$ ipython --no-banner

In [1]: import numpy as np

In [2]: np.set_printoptions(suppress=True, linewidth=140)

In [3]: def rnd(a):
   ...:     return np.round(a, 2) + 0
   ...: 

In [4]: K = np.maximum(np.array([[0, 0],
   ...:     [1, 0],
   ...:     [-1, -2],
   ...:     [1, -2],
   ...:     [1, -2],
   ...:     [-1, 2],
   ...:     [-1, -2],
   ...:     [-1, 2],
   ...:     [-1, -1],
   ...:     [-2, -2],
   ...:     [-2, -2],
   ...:     [0, 2],
   ...:     [1, 2],
   ...:     [0, 1],
   ...:     [2, 1]]) @ np.array([[1, -1, -3, 1, 3, -3, -1, 2, 3, -2],
   ...:     [0, 2, 0, 0, 1, 1, -3, 2, 2, -3]]) + np.array([-2, -3, -1, 2, 1, -3, 0, 2, 2, 2]), 0)

In [5]: K
Out[5]: 
array([[ 0,  0,  0,  2,  1,  0,  0,  2,  2,  2],
       [ 0,  0,  0,  3,  4,  0,  0,  4,  5,  0],
       [ 0,  0,  2,  1,  0,  0,  7,  0,  0, 10],
       [ 0,  0,  0,  3,  2,  0,  5,  0,  1,  6],
       [ 0,  0,  0,  3,  2,  0,  5,  0,  1,  6],
       [ 0,  2,  2,  1,  0,  2,  0,  4,  3,  0],
       [ 0,  0,  2,  1,  0,  0,  7,  0,  0, 10],
       [ 0,  2,  2,  1,  0,  2,  0,  4,  3,  0],
       [ 0,  0,  2,  1,  0,  0,  4,  0,  0,  7],
       [ 0,  0,  5,  0,  0,  1,  8,  0,  0, 12],
       [ 0,  0,  5,  0,  0,  1,  8,  0,  0, 12],
       [ 0,  1,  0,  2,  3,  0,  0,  6,  6,  0],
       [ 0,  0,  0,  3,  6,  0,  0,  8,  9,  0],
       [ 0,  0,  0,  2,  2,  0,  0,  4,  4,  0],
       [ 0,  0,  0,  4,  8,  0,  0,  8, 10,  0]])

In [6]: rnd(np.linalg.norm(K, 2) / np.linalg.norm(K))
Out[6]: np.float64(0.75)

In [7]: np.linalg.cond(K) > 100
Out[7]: np.True_

In [8]: np.argsort(-np.linalg.norm(K, axis=0).round(6), kind="stable")[:3]
Out[8]: array([9, 6, 8])

In [9]: np.linalg.matrix_rank(K, rtol=0.1)
Out[9]: np.int64(4)

In [10]: W0 = np.loadtxt("mat.csv", delimiter=",")

In [11]: W0
Out[11]: 
array([[3., 0., 3., 3., 1., 1., 0., 3., 1., 0., 3.],
       [3., 3., 0., 3., 3., 1., 1., 0., 3., 1., 0.],
       [0., 3., 3., 0., 3., 3., 1., 1., 0., 3., 1.],
       [1., 0., 3., 3., 0., 3., 3., 1., 1., 0., 3.],
       [3., 1., 0., 3., 3., 0., 3., 3., 1., 1., 0.],
       [0., 3., 1., 0., 3., 3., 0., 3., 3., 1., 1.],
       [1., 0., 3., 1., 0., 3., 3., 0., 3., 3., 1.],
       [1., 1., 0., 3., 1., 0., 3., 3., 0., 3., 3.],
       [3., 1., 1., 0., 3., 1., 0., 3., 3., 0., 3.],
       [3., 3., 1., 1., 0., 3., 1., 0., 3., 3., 0.],
       [0., 3., 3., 1., 1., 0., 3., 1., 0., 3., 3.]])

In [12]: left, sv, VT = np.linalg.svd(W0, full_matrices=False)

In [13]: (sv > 1e-8).sum()
Out[13]: np.int64(11)

In [14]: np.abs(left[:, 0]).round(6).argmax()
Out[14]: np.int64(0)

In [15]: rnd(sv)
Out[15]: array([18.  ,  7.21,  7.21,  5.66,  5.66,  3.21,  3.21,  2.41,  2.41,  1.35,  1.35])

In [16]: rnd(sv / sv[0])
Out[16]: array([1.  , 0.4 , 0.4 , 0.31, 0.31, 0.18, 0.18, 0.13, 0.13, 0.07, 0.07])

In [17]: left.shape, sv.shape, VT.shape
Out[17]: ((11, 11), (11,), (11, 11))

In [18]: rnd(left.T @ left)
Out[18]: 
array([[1., 0., 0., 0., 0., 0., 0., 0., 0., 0., 0.],
       [0., 1., 0., 0., 0., 0., 0., 0., 0., 0., 0.],
       [0., 0., 1., 0., 0., 0., 0., 0., 0., 0., 0.],
       [0., 0., 0., 1., 0., 0., 0., 0., 0., 0., 0.],
       [0., 0., 0., 0., 1., 0., 0., 0., 0., 0., 0.],
       [0., 0., 0., 0., 0., 1., 0., 0., 0., 0., 0.],
       [0., 0., 0., 0., 0., 0., 1., 0., 0., 0., 0.],
       [0., 0., 0., 0., 0., 0., 0., 1., 0., 0., 0.],
       [0., 0., 0., 0., 0., 0., 0., 0., 1., 0., 0.],
       [0., 0., 0., 0., 0., 0., 0., 0., 0., 1., 0.],
       [0., 0., 0., 0., 0., 0., 0., 0., 0., 0., 1.]])

In [19]: out = np.linalg.inv(W0)

In [20]: rnd(out)
Out[20]: 
array([[-0.01, -0.09,  0.07,  0.03,  0.11, -0.22, -0.1 , -0.07,  0.16,  0.2 , -0.03],
       [-0.03, -0.01, -0.09,  0.07,  0.03,  0.11, -0.22, -0.1 , -0.07,  0.16,  0.2 ],
       [ 0.2 , -0.03, -0.01, -0.09,  0.07,  0.03,  0.11, -0.22, -0.1 , -0.07,  0.16],
       [ 0.16,  0.2 , -0.03, -0.01, -0.09,  0.07,  0.03,  0.11, -0.22, -0.1 , -0.07],
       [-0.07,  0.16,  0.2 , -0.03, -0.01, -0.09,  0.07,  0.03,  0.11, -0.22, -0.1 ],
       [-0.1 , -0.07,  0.16,  0.2 , -0.03, -0.01, -0.09,  0.07,  0.03,  0.11, -0.22],
       [-0.22, -0.1 , -0.07,  0.16,  0.2 , -0.03, -0.01, -0.09,  0.07,  0.03,  0.11],
       [ 0.11, -0.22, -0.1 , -0.07,  0.16,  0.2 , -0.03, -0.01, -0.09,  0.07,  0.03],
       [ 0.03,  0.11, -0.22, -0.1 , -0.07,  0.16,  0.2 , -0.03, -0.01, -0.09,  0.07],
       [ 0.07,  0.03,  0.11, -0.22, -0.1 , -0.07,  0.16,  0.2 , -0.03, -0.01, -0.09],
       [-0.09,  0.07,  0.03,  0.11, -0.22, -0.1 , -0.07,  0.16,  0.2 , -0.03, -0.01]])

In [21]: rnd(W0 @ out)
Out[21]: 
array([[1., 0., 0., 0., 0., 0., 0., 0., 0., 0., 0.],
       [0., 1., 0., 0., 0., 0., 0., 0., 0., 0., 0.],
       [0., 0., 1., 0., 0., 0., 0., 0., 0., 0., 0.],
       [0., 0., 0., 1., 0., 0., 0., 0., 0., 0., 0.],
       [0., 0., 0., 0., 1., 0., 0., 0., 0., 0., 0.],
       [0., 0., 0., 0., 0., 1., 0., 0., 0., 0., 0.],
       [0., 0., 0., 0., 0., 0., 1., 0., 0., 0., 0.],
       [0., 0., 0., 0., 0., 0., 0., 1., 0., 0., 0.],
       [0., 0., 0., 0., 0., 0., 0., 0., 1., 0., 0.],
       [0., 0., 0., 0., 0., 0., 0., 0., 0., 1., 0.],
       [0., 0., 0., 0., 0., 0., 0., 0., 0., 0., 1.]])

In [22]: M = np.array([[5.0, 1.0, 0.0, 0.0, 0.0, 0.0, 0.0, 0.0],
    ...:     [0.0, 5.0, 1.0, 0.0, 0.0, 0.0, 0.0, 0.0],
    ...:     [0.0, 0.0, 5.0, 1.0, 0.0, 0.0, 0.0, 0.0],
    ...:     [0.0, 0.0, 0.0, 5.0, 1.0, 0.0, 0.0, 0.0],
    ...:     [0.0, 0.0, 0.0, 0.0, 5.0, 1.0, 0.0, 0.0],
    ...:     [0.0, 0.0, 0.0, 0.0, 0.0, 5.0, 1.0, 0.0],
    ...:     [0.0, 0.0, 0.0, 0.0, 0.0, 0.0, 5.0, 1.0],
    ...:     [0.0, 0.0, 0.0, 0.0, 0.0, 0.0, 0.0, 5.0]])

In [23]: M
Out[23]: 
array([[5., 1., 0., 0., 0., 0., 0., 0.],
       [0., 5., 1., 0., 0., 0., 0., 0.],
       [0., 0., 5., 1., 0., 0., 0., 0.],
       [0., 0., 0., 5., 1., 0., 0., 0.],
       [0., 0., 0., 0., 5., 1., 0., 0.],
       [0., 0., 0., 0., 0., 5., 1., 0.],
       [0., 0., 0., 0., 0., 0., 5., 1.],
       [0., 0., 0., 0., 0., 0., 0., 5.]])

In [24]: rng = np.random.default_rng(40)

In [25]: z = rng.permutation(8)

In [26]: z
Out[26]: array([3, 1, 5, 4, 2, 0, 7, 6])

In [27]: out = M[z][:, z]

In [28]: rnd(np.linalg.det(out)), rnd(np.linalg.det(M[z]))
Out[28]: (np.float64(390625.0), np.float64(-390625.0))

In [29]: out
Out[29]: 
array([[5., 0., 0., 1., 0., 0., 0., 0.],
       [0., 5., 0., 0., 1., 0., 0., 0.],
       [0., 0., 5., 0., 0., 0., 0., 1.],
       [0., 0., 1., 5., 0., 0., 0., 0.],
       [1., 0., 0., 0., 5., 0., 0., 0.],
       [0., 1., 0., 0., 0., 5., 0., 0.],
       [0., 0., 0., 0., 0., 0., 5., 0.],
       [0., 0., 0., 0., 0., 0., 1., 5.]])

In [30]: rnd(np.sort(np.abs(np.linalg.eigvals(M))))
Out[30]: array([5., 5., 5., 5., 5., 5., 5., 5.])

In [31]: rnd(np.abs(np.linalg.eigvals(M)).max())
Out[31]: np.float64(5.0)

In [32]: rnd(np.linalg.matrix_power(M, 4))
Out[32]: 
array([[625., 500., 150.,  20.,   1.,   0.,   0.,   0.],
       [  0., 625., 500., 150.,  20.,   1.,   0.,   0.],
       [  0.,   0., 625., 500., 150.,  20.,   1.,   0.],
       [  0.,   0.,   0., 625., 500., 150.,  20.,   1.],
       [  0.,   0.,   0.,   0., 625., 500., 150.,  20.],
       [  0.,   0.,   0.,   0.,   0., 625., 500., 150.],
       [  0.,   0.,   0.,   0.,   0.,   0., 625., 500.],
       [  0.,   0.,   0.,   0.,   0.,   0.,   0., 625.]])

In [33]: rnd(np.linalg.det(M))
Out[33]: np.float64(390625.0)

In [34]: rnd(np.linalg.norm(M, 2))
Out[34]: np.float64(5.95)

In [35]: X = np.load("layer10.npy")

In [36]: X
Out[36]: 
array([[ 0.63,  0.54, -0.01, -1.47, -4.46,  0.44,  1.41,  0.18],
       [ 0.77,  1.68, -0.05,  3.57, -0.39,  1.25,  2.07,  1.68],
       [ 1.89,  0.57,  1.16, -0.81,  0.09,  1.29, -0.58,  4.13],
       [ 0.33, -2.05, -1.79, -0.01,  1.08, -1.16, -2.03, -3.3 ],
       [ 2.81,  1.17,  0.99,  0.73, -2.27,  2.3 , -1.94, -0.22],
       [-0.61, -3.16,  1.83, -1.67, -1.19, -2.44, -0.9 ,  0.58],
       [ 0.08, -1.12,  0.11,  3.72,  2.37, -1.45, -1.08,  1.01],
       [-2.8 , -3.  ,  1.37, -0.56,  2.03, -1.19, -0.65,  0.14],
       [-0.34, -0.85, -0.18,  3.03, -2.3 , -2.47, -0.94,  1.63],
       [ 3.37, -2.14,  2.43,  0.56,  0.03,  1.58, -0.55, -0.21],
       [-1.89, -0.79,  3.21, -0.21,  2.42, -0.67, -1.87, -0.81],
       [ 1.67, -2.95,  2.59,  0.71, -0.6 , -0.53,  2.38, -0.01],
       [ 2.09, -2.19,  1.15,  1.62,  0.48, -1.  , -1.79,  2.73],
       [-1.3 ,  0.73, -1.54, -0.3 ,  2.42,  3.45, -0.77,  1.39],
       [-0.14,  1.74, -1.59, -0.18,  1.53, -2.34,  1.6 ,  3.  ],
       [ 1.36,  2.64,  0.31, -0.68, -0.76,  1.09, -2.19,  3.02],
       [-0.55, -2.19,  0.59, -0.44,  4.34,  0.52,  0.32,  0.35],
       [-0.85, -3.43, -0.49,  0.06, -3.29,  1.2 , -0.06, -0.04],
       [-0.44,  0.58,  1.17, -1.96,  0.9 ,  0.99,  1.13, -4.02],
       [-0.21, -1.88,  1.63, -1.17, -1.75,  0.97, -1.8 ,  3.19],
       [-0.14, -0.2 , -3.64,  0.22,  2.36, -2.01,  1.26,  0.68],
       [ 1.21,  0.6 , -0.53,  3.66,  1.14,  0.45, -1.38,  2.47],
       [ 0.65,  0.38, -1.19,  2.63,  0.02,  1.11, -2.33, -3.07],
       [ 0.76,  3.81, -1.86,  1.33,  0.01, -1.6 ,  1.38,  0.43],
       [-0.35,  0.17, -1.75,  1.69, -0.24, -3.62, -0.54, -2.33],
       [ 0.73, -1.88, -1.86,  0.72, -0.97, -3.31,  1.58, -1.59],
       [-1.18, -1.92,  1.76, -0.62,  1.28,  0.9 ,  2.02,  3.15],
       [ 0.55,  1.25, -0.43, -0.46,  0.26, -4.59,  0.74,  1.03],
       [ 1.22, -2.2 ,  0.05, -0.9 , -0.12, -0.09,  3.76, -1.93],
       [-0.98,  3.08,  1.96, -0.6 ,  0.61,  2.53, -1.88,  0.21],
       [ 0.45, -0.16, -2.59,  3.12,  0.76,  0.34,  1.09,  2.54],
       [ 0.48, -2.58,  1.34, -0.2 ,  2.03,  1.61, -1.92,  2.43],
       [ 0.3 , -2.15,  1.69,  0.  ,  1.  , -3.28,  1.04, -2.14],
       [-2.9 , -2.08,  1.18,  2.98, -0.78,  0.35,  0.05, -1.12],
       [-1.45,  2.19, -1.96,  2.52, -2.42,  0.86,  0.85,  0.78],
       [-0.82, -1.52, -0.8 ,  1.84, -2.26, -2.71, -0.92, -2.17],
       [-1.02,  1.18, -3.33, -2.4 ,  1.68,  0.33, -1.27,  1.07],
       [ 1.03, -2.54, -3.15, -2.12, -1.11, -0.22,  0.3 , -1.31],
       [-1.59,  2.59, -1.49, -0.91,  0.78,  2.46, -2.06, -1.35],
       [-0.58,  1.79, -2.57,  1.5 ,  1.23,  1.7 , -2.43, -1.5 ]])

In [37]: z = X[:, 0] > np.median(X[:, 0])

In [38]: r0 = X[z].mean(axis=0) - X[~z].mean(axis=0)

In [39]: rnd(r0)
Out[39]: array([ 2.13, -0.12,  0.15,  0.64, -0.44, -0.23,  0.44,  0.25])

In [40]: ((X - X.mean(axis=0)) @ r0 > 0).astype(int)
Out[40]: array([1, 1, 1, 0, 1, 0, 1, 0, 1, 1, 0, 1, 1, 0, 1, 1, 0, 0, 0, 0, 0, 1, 1, 1, 0, 1, 0, 1, 1, 0, 1, 0, 1, 0, 0, 0, 0, 1, 0, 0])

In [41]: z.astype(int)
Out[41]: array([1, 1, 1, 1, 1, 0, 1, 0, 0, 1, 0, 1, 1, 0, 0, 1, 0, 0, 0, 0, 0, 1, 1, 1, 0, 1, 0, 1, 1, 0, 1, 1, 1, 0, 0, 0, 0, 1, 0, 0])

In [42]: mat = np.array([[3, 0, 3, 0], [1, 3, 1, 3], [3, 0, 3, 0], [1, 3, 1, 3]])

In [43]: hat = np.triu(np.array([[1, 2, 0, 0], [2, 2, 1, -1], [2, 2, -1, 1], [0, 2, 1, -1]]), 1) + np.eye(4)

In [44]: out = hat @ mat @ np.linalg.inv(hat)

In [45]: out
Out[45]: 
array([[  5.,  -4.,   9.,  -7.],
       [  3.,  -6.,   9., -15.],
       [  4.,  -5.,   9., -11.],
       [  1.,   1.,   0.,   4.]])

In [46]: rnd(np.trace(np.linalg.pinv(mat) @ mat))
Out[46]: np.float64(2.0)

In [47]: np.unique(mat.round(6), axis=0).shape
Out[47]: (2, 4)

In [48]: rnd(mat @ np.linalg.pinv(mat) @ mat)
Out[48]: 
array([[3., 0., 3., 0.],
       [1., 3., 1., 3.],
       [3., 0., 3., 0.],
       [1., 3., 1., 3.]])

In [49]: W1 = np.array([[1, 0, 2, 0, 0], [0, 1, 2, 2, 0], [1, 2, 1, 1, 1], [2, 2, 0, 1, 1]])

In [50]: c = np.array([-2, -1, -2, 7, 4])

In [51]: H = np.maximum(mat @ W1 + c, 0)

In [52]: (H > 0).astype(int)
Out[52]: 
array([[1, 1, 1, 1, 1],
       [1, 1, 1, 1, 1],
       [1, 1, 1, 1, 1],
       [1, 1, 1, 1, 1]])

In [53]: np.linalg.matrix_rank(H)
Out[53]: np.int64(2)

In [54]: (H > 0).mean(axis=0)
Out[54]: array([1., 1., 1., 1., 1.])

In [55]: Z = np.array([[1, 2, 3], [1, 2, 2], [0, 0, 3], [2, 3, 0], [3, 3, 0]])

In [56]: (H @ Z).round(6).argmax(axis=1)
Out[56]: array([1, 1, 1, 1])
